$ python -q
>>> import numpy as np
>>> np.set_printoptions(suppress=True, linewidth=120)
>>> basis = np.array([[7, 3, -4, 1], [5, -6, 6, 4], [-7, 1, 9, -8]])
>>> rng = np.random.default_rng(20978)
>>> data = rng.normal(size=(18, 3)) @ basis + np.array([0, 1, 1, 2])
>>> data.round(3)
array([[ 11.295,  -4.276,   3.568,   8.837],
       [  3.1  ,  10.153, -20.52 ,   5.759],
       [ -0.125,  -4.453,   1.055,   7.554],
       [  7.702,  -3.502,   1.143,   8.52 ],
       [  3.882,  -3.95 ,   4.117,   6.294],
       [  2.324,  -2.716,  -1.036,   7.593],
       [  7.132, -10.019,  18.577,   5.046],
       [ -8.26 ,  -5.499,   5.133,   4.206],
       [  6.478,  -2.149,  -5.218,  10.478],
       [ -5.155,   2.53 ,  -3.355,   1.617],
       [ -8.006,  11.663,  -2.387,  -9.075],
       [ -4.354,  10.813, -12.621,  -1.373],
       [  1.697,   5.848,   2.753,  -3.571],
       [ -2.37 ,  10.891,   4.834, -11.001],
       [  6.54 ,  -3.702,  -8.803,  14.159],
       [ -0.665,   4.872,   6.166,  -5.134],
       [-11.241,  -8.363,   6.557,   5.575],
       [ -8.852,   6.341,  -5.493,  -2.02 ]])
>>> f = np.array([0, 0])
>>> np.round(np.correlate(data[17], data[9], "full"), 3)
array([-14.313,  39.952, -52.554,  76.836, -39.806,  23.2  ,  10.415])
>>> np.convolve(data[17], f)
array([0., 0., 0., 0., 0.])
>>> D = np.linalg.norm(data[:, None] - data[None], axis=-1)
>>> (D + 1e9 * np.eye(18)).round(6).argmin(axis=1)
array([ 3, 11,  5,  0,  2,  2,  4, 16, 14, 17, 13, 17, 15, 15,  8, 12,  7,  9])
>>> np.flatnonzero(D[9] < D.mean() / 2)
array([ 9, 17])
>>> np.linalg.matrix_rank(D ** 2)
np.int64(5)
>>> D[9].round(6).argsort(kind="stable")[:4]
array([ 9, 17, 12,  5])
>>> D[:5, :5].round(3)
array([[ 0.   , 29.412, 11.765,  4.415,  7.863],
       [29.412,  0.   , 26.314, 26.163, 28.404],
       [11.765, 26.314,  0.   ,  7.944,  5.222],
       [ 4.415, 26.163,  7.944,  0.   ,  5.347],
       [ 7.863, 28.404,  5.222,  5.347,  0.   ]])
>>> np.unravel_index(D.round(6).argmax(), D.shape)
(np.int64(1), np.int64(6))
>>> ang = np.radians(15)
>>> r_ = np.eye(4)
>>> r_[3, 3] = r_[0, 0] = np.cos(ang)
>>> r_[3, 0], r_[0, 3] = -np.sin(ang), np.sin(ang)
>>> r_.round(3)
array([[ 0.966,  0.   ,  0.   ,  0.259],
       [ 0.   ,  1.   ,  0.   ,  0.   ],
       [ 0.   ,  0.   ,  1.   ,  0.   ],
       [-0.259,  0.   ,  0.   ,  0.966]])
>>> Y = data @ r_.T
>>> np.allclose(np.linalg.norm(data, axis=1), np.linalg.norm(Y, axis=1))
True
>>> round(float(np.linalg.det(r_)), 3), round(float(np.trace(r_)), 3)
(1.0, 3.932)
>>> np.round(np.abs(Y - data).max(axis=0), 3)
array([3.442, 0.   , 0.   , 3.225])
>>> basis = data[[14, 10]].astype(float)
>>> for _ in range(3):
...     lab = np.linalg.norm(data[:, None] - basis, axis=-1).argmin(axis=1)
...     basis = np.array([data[lab == j].mean(axis=0) for j in range(2)])
... 
>>> lab
array([0, 1, 0, 0, 0, 0, 0, 0, 0, 1, 1, 1, 1, 1, 0, 1, 0, 1])
>>> np.round(basis[1] - basis[0], 3)
array([ -5.648,  12.752,  -6.337, -10.926])
>>> np.abs(basis[1] - basis[0]).argmax()
np.int64(1)
